$ python -q
>>> import numpy as np
>>> np.set_printoptions(suppress=True, linewidth=200)
>>> rng = np.random.default_rng(268)
>>> labels = rng.integers(0, 3, 8)
>>> data = np.array([[2, 2, 0, 2, 2, 1, 3, 2],
...     [0, 1, 2, 3, 2, 0, 2, 2],
...     [0, 3, 0, 3, 0, 0, 0, 1],
...     [0, 2, 3, 3, 3, 0, 0, 1],
...     [0, 2, 1, 3, 3, 0, 0, 2],
...     [3, 3, 3, 3, 2, 3, 1, 0],
...     [3, 0, 2, 1, 1, 0, 1, 2],
...     [1, 1, 0, 2, 0, 0, 3, 0]]) * (labels[:, None] == labels)
>>> data
array([[2, 2, 0, 0, 0, 1, 0, 0],
       [0, 1, 0, 0, 0, 0, 0, 0],
       [0, 0, 0, 0, 0, 0, 0, 0],
       [0, 0, 0, 3, 3, 0, 0, 1],
       [0, 0, 0, 3, 3, 0, 0, 2],
       [3, 3, 0, 0, 0, 3, 0, 0],
       [0, 0, 0, 1, 1, 0, 1, 2],
       [0, 0, 0, 2, 0, 0, 3, 0]])
>>> (np.linalg.matrix_power((data != 0) + (data.T != 0) + np.eye(8), 8) > 0).astype(int)
array([[1, 1, 0, 0, 0, 1, 0, 0],
       [1, 1, 0, 0, 0, 1, 0, 0],
       [0, 0, 1, 0, 0, 0, 0, 0],
       [0, 0, 0, 1, 1, 0, 1, 1],
       [0, 0, 0, 1, 1, 0, 1, 1],
       [1, 1, 0, 0, 0, 1, 0, 0],
       [0, 0, 0, 1, 1, 0, 1, 1],
       [0, 0, 0, 1, 1, 0, 1, 1]])
>>> (data != 0).astype(int)
array([[1, 1, 0, 0, 0, 1, 0, 0],
       [0, 1, 0, 0, 0, 0, 0, 0],
       [0, 0, 0, 0, 0, 0, 0, 0],
       [0, 0, 0, 1, 1, 0, 0, 1],
       [0, 0, 0, 1, 1, 0, 0, 1],
       [1, 1, 0, 0, 0, 1, 0, 0],
       [0, 0, 0, 1, 1, 0, 1, 1],
       [0, 0, 0, 1, 0, 0, 1, 0]])
>>> data @ data
array([[ 7,  9,  0,  0,  0,  5,  0,  0],
       [ 0,  1,  0,  0,  0,  0,  0,  0],
       [ 0,  0,  0,  0,  0,  0,  0,  0],
       [ 0,  0,  0, 20, 18,  0,  3,  9],
       [ 0,  0,  0, 22, 18,  0,  6,  9],
       [15, 18,  0,  0,  0, 12,  0,  0],
       [ 0,  0,  0, 11,  7,  0,  7,  5],
       [ 0,  0,  0,  9,  9,  0,  3,  8]])
>>> labels = rng.permutation(8)
>>> labels
array([2, 1, 5, 0, 4, 7, 3, 6])
>>> B = data[labels][:, labels]
>>> np.allclose(B, data)
False
>>> B
array([[0, 0, 0, 0, 0, 0, 0, 0],
       [0, 1, 0, 0, 0, 0, 0, 0],
       [0, 3, 3, 3, 0, 0, 0, 0],
       [0, 2, 1, 2, 0, 0, 0, 0],
       [0, 0, 0, 0, 3, 2, 3, 0],
       [0, 0, 0, 0, 0, 0, 2, 3],
       [0, 0, 0, 0, 3, 1, 3, 0],
       [0, 0, 0, 0, 1, 2, 1, 1]])
>>> np.trace(B)
np.int64(13)
>>> np.round(np.sort(np.abs(np.linalg.eigvals(B))), 3)
array([0.   , 0.261, 0.697, 1.   , 1.617, 2.102, 4.303, 6.775])
>>> round(float(np.linalg.det(B)), 3), round(np.linalg.det(data[labels]), 3)
(0.0, np.float64(0.0))
>>> T = np.stack([data, -3 * data, data[::-1]])
>>> (T @ data.T).shape
(3, 8, 8)
>>> np.linalg.matrix_rank(T.reshape(3, -1))
np.int64(2)
>>> np.round(np.linalg.det(T), 3)
array([0., 0., 0.])
>>> np.linalg.matrix_rank(T)
array([7, 7, 7])
>>> T.sum(axis=0)
array([[-4, -4,  0,  2,  0, -2,  3,  0],
       [ 0, -2,  0,  1,  1,  0,  1,  2],
       [ 3,  3,  0,  0,  0,  3,  0,  0],
       [ 0,  0,  0, -3, -3,  0,  0,  0],
       [ 0,  0,  0, -3, -3,  0,  0, -3],
       [-6, -6,  0,  0,  0, -6,  0,  0],
       [ 0,  1,  0, -2, -2,  0, -2, -4],
       [ 2,  2,  0, -4,  0,  1, -6,  0]])
